$ python -q
>>> import numpy as np
>>> from numpy import linalg as LA
>>> np.set_printoptions(precision=2, suppress=True, linewidth=100, sign=" ")
>>> def rd(a):
...     return np.round(a, 2) + 0
... 
>>> E = np.load("sample3.npy")
>>> E
array([[  6.02,   5.71,   3.09],
       [  2.65,   3.46,   3.09],
       [  0.75,   1.77,   1.81],
       [  0.89,   1.99,   2.18],
       [ -0.15,   2.57,   6.01],
       [  0.03,   1.68,   2.98],
       [  9.1 ,   8.78,   6.13],
       [  8.03,   6.93,   2.72],
       [  3.79,   2.73,  -1.38],
       [  4.4 ,   3.81,   0.63],
       [  5.34,   5.62,   4.18],
       [  6.08,   5.88,   3.48],
       [  0.15,   0.38,  -1.18],
       [  1.66,   3.26,   4.46],
       [  1.09,   1.13,  -0.78],
       [  4.14,   2.99,  -1.32],
       [ -3.83,  -5.43, -10.62],
       [ -1.33,  -1.08,  -2.57]])
>>> C = E[[6, 10]].astype(float)
>>> for _ in range(3):
...     z = LA.norm(E[:, None] - C, axis=-1).argmin(axis=1)
...     C = np.array([E[z == j].mean(axis=0) for j in range(2)])
... 
>>> z
array([ 0,  1,  1,  1,  1,  1,  0,  0,  1,  1,  0,  0,  1,  1,  1,  1,  1,  1])
>>> np.abs(C[1] - C[0]).argmax()
np.int64(0)
>>> mat = np.load("layer18.npy")
>>> mat
array([[ 34.,  30., -42.],
       [ 30.,  23., -35.],
       [-42., -35.,  47.]])
>>> f = np.array([-4, 4, -4])
>>> M2 = mat + np.outer(f, np.eye(3)[1])
>>> LA.matrix_rank(M2 - mat)
np.int64(1)
>>> rd(LA.det(M2) / LA.det(mat)), rd(1 + LA.solve(mat, f)[1])
(np.float64(-0.44), np.float64(-0.44))
>>> X = np.array([[0, 0, 0, 0, 0, 1, 0, 0],
...     [0, 0, 0, 0, 0, 0, 1, 0],
...     [0, 0, 0, 1, 0, 0, 0, 0],
...     [0, 0, 0, 0, 1, 0, 0, 0],
...     [0, 0, 0, 0, 0, 0, 0, 1],
...     [0, 1, 0, 0, 0, 0, 0, 0],
...     [1, 0, 0, 0, 0, 0, 0, 0],
...     [0, 0, 1, 0, 0, 0, 0, 0]])
>>> X
array([[ 0,  0,  0,  0,  0,  1,  0,  0],
       [ 0,  0,  0,  0,  0,  0,  1,  0],
       [ 0,  0,  0,  1,  0,  0,  0,  0],
       [ 0,  0,  0,  0,  1,  0,  0,  0],
       [ 0,  0,  0,  0,  0,  0,  0,  1],
       [ 0,  1,  0,  0,  0,  0,  0,  0],
       [ 1,  0,  0,  0,  0,  0,  0,  0],
       [ 0,  0,  1,  0,  0,  0,  0,  0]])
>>> # splits into 2 blocks
>>> X @ X.T
array([[ 1,  0,  0,  0,  0,  0,  0,  0],
       [ 0,  1,  0,  0,  0,  0,  0,  0],
       [ 0,  0,  1,  0,  0,  0,  0,  0],
       [ 0,  0,  0,  1,  0,  0,  0,  0],
       [ 0,  0,  0,  0,  1,  0,  0,  0],
       [ 0,  0,  0,  0,  0,  1,  0,  0],
       [ 0,  0,  0,  0,  0,  0,  1,  0],
       [ 0,  0,  0,  0,  0,  0,  0,  1]])
>>> rd(LA.pinv(X))
array([[ 0.,  0.,  0.,  0.,  0.,  0.,  1.,  0.],
       [ 0.,  0.,  0.,  0.,  0.,  1.,  0.,  0.],
       [ 0.,  0.,  0.,  0.,  0.,  0.,  0.,  1.],
       [ 0.,  0.,  1.,  0.,  0.,  0.,  0.,  0.],
       [ 0.,  0.,  0.,  1.,  0.,  0.,  0.,  0.],
       [ 1.,  0.,  0.,  0.,  0.,  0.,  0.,  0.],
       [ 0.,  1.,  0.,  0.,  0.,  0.,  0.,  0.],
       [ 0.,  0.,  0.,  0.,  1.,  0.,  0.,  0.]])
>>> rd(LA.norm(X, axis=0))
array([ 1.,  1.,  1.,  1.,  1.,  1.,  1.,  1.])
